In [1]: import numpy as np

In [2]: np.set_printoptions(precision=1, suppress=True, linewidth=140, sign=" ")

In [3]: arr = np.load("w.npy")

In [4]: arr
Out[4]: 
array([[ 1,  0,  0,  0],
       [-4,  1,  0,  0],
       [-1,  3,  1,  0],
       [ 2, -3,  4,  1]])

In [5]: np.linalg.cond(arr) > 100
Out[5]: np.True_

In [6]: round(np.log10(np.linalg.cond(arr)))
Out[6]: 3

In [7]: [round(float(x), 1) for x in np.linalg.svd(arr, compute_uv=False)[:3]]
Out[7]: [6.3, 3.5, 2.6]

In [8]: np.argsort(-np.linalg.norm(arr, axis=0).round(6), kind="stable")[:3]
Out[8]: array([ 0,  1,  2])

In [9]: np.linalg.matrix_rank(arr, rtol=0.1)
Out[9]: np.int64(3)

In [10]: arr @ arr
Out[10]: 
array([[  1,   0,   0,   0],
       [ -8,   1,   0,   0],
       [-14,   6,   1,   0],
       [ 12,   6,   8,   1]])

In [11]: np.prod(np.diag(arr)), round(np.linalg.det(arr), 1)
Out[11]: (np.int64(1), np.float64(1.0))

In [12]: w, V = np.linalg.eig(arr)

In [13]: arr @ V[:, 0] - w[0] * V[:, 0]
Out[13]: array([ 0.,  0.,  0.,  0.])

In [14]: np.sort(np.linalg.eigvals(arr @ arr))
Out[14]: array([ 1.,  1.,  1.,  1.])

In [15]: np.prod(w)
Out[15]: np.float64(1.0)

In [16]: w
Out[16]: array([ 1.,  1.,  1.,  1.])

In [17]: x = np.array([-3, -4, 4, -1])

In [18]: h1 = np.maximum(arr @ x, 0)

In [19]: np.maximum(arr @ (3 * x), 0)
Out[19]: array([  0,  24,   0,  63])

In [20]: arr.T @ h1
Out[20]: array([ 10, -55,  84,  21])

In [21]: print(arr * (h1 > 1e-9)[:, None])
[[ 0  0  0  0]
 [-4  1  0  0]
 [ 0  0  0  0]
 [ 2 -3  4  1]]

In [22]: print(np.maximum(arr @ x, 0) - np.maximum(-arr @ x, 0))
[-3  8 -5 21]

In [23]: M = np.array([[1, -1, 1, -1], [1, 0, 0, 0], [1, 1, 1, 1]])

In [24]: # column 3 repeats column 1

In [25]: M2 = M[0, 0] * M[1:] - np.outer(M[1:, 0], M[0])

In [26]: M2
Out[26]: 
array([[ 0,  1, -1,  1],
       [ 0,  2,  0,  2]])

In [27]: print(np.flatnonzero(~M2.round(6).any(axis=1)))
[]

In [28]: np.linalg.matrix_rank(M2)
Out[28]: np.int64(2)

In [29]: print(np.linalg.svd(M2, compute_uv=False))
[ 3.2  0.9]

In [30]: round(float(np.linalg.norm(M2)), 1)
Out[30]: 3.3

In [31]: M2.shape
Out[31]: (2, 4)

In [32]: M2 = M / np.linalg.norm(M, axis=1, keepdims=True)

In [33]: C2 = M2 @ M2.T

In [34]: np.argwhere(np.triu(np.abs(C2) > 0.95, 1))
Out[34]: array([], shape=(0, 2), dtype=int64)

In [35]: np.linalg.norm(M2, axis=1)
Out[35]: array([ 1.,  1.,  1.])

In [36]: C2[1]
Out[36]: array([ 0.5,  1. ,  0.5])

In [37]: C2
Out[37]: 
array([[ 1. ,  0.5,  0. ],
       [ 0.5,  1. ,  0.5],
       [ 0. ,  0.5,  1. ]])

In [38]: round(float(np.degrees(np.arccos(np.clip(C2[1, 0], -1, 1)))), 1)
Out[38]: 60.0

In [39]: print(M.sum(axis=1))
[ 0  1  4]

In [40]: M.shape
Out[40]: (3, 4)

In [41]: M.sum(axis=0)
Out[41]: array([ 3,  0,  2,  0])

In [42]: np.unravel_index(np.abs(M).argmax(), M.shape)
Out[42]: (np.int64(0), np.int64(0))

In [43]: np.diff(M, axis=0)
Out[43]: 
array([[ 0,  1, -1,  1],
       [ 0,  1,  1,  1]])

In [44]: data = np.loadtxt("a.csv", delimiter=",")

In [45]: data
Out[45]: 
array([[ 0.4,  0.6,  0.6,  0.2],
       [ 0.6,  0.4, -0.6, -0.2],
       [ 0.6, -0.6,  0.4, -0.2],
       [ 0.2, -0.2, -0.2,  0.9]])

In [46]: O, Rm = np.linalg.qr(data)

In [47]: O @ Rm
Out[47]: 
array([[ 0.4,  0.6,  0.6,  0.2],
       [ 0.6,  0.4, -0.6, -0.2],
       [ 0.6, -0.6,  0.4, -0.2],
       [ 0.2, -0.2, -0.2,  0.9]])

In [48]: print(np.round(O.T @ O, 1) + 0)
[[ 1.  0.  0.  0.]
 [ 0.  1.  0.  0.]
 [ 0.  0.  1.  0.]
 [ 0.  0.  0.  1.]]

In [49]: Rm.round(1) + 0
Out[49]: 
array([[-1.,  0.,  0.,  0.],
       [ 0., -1.,  0.,  0.],
       [ 0.,  0.,  1.,  0.],
       [ 0.,  0.,  0.,  1.]])

In [50]: abs(Rm[0, 0]), np.round(np.linalg.norm(data[:, 0]), 1)
Out[50]: (np.float64(1.0), np.float64(1.0))

In [51]: np.allclose(Rm.T @ Rm, data.T @ data)
Out[51]: True
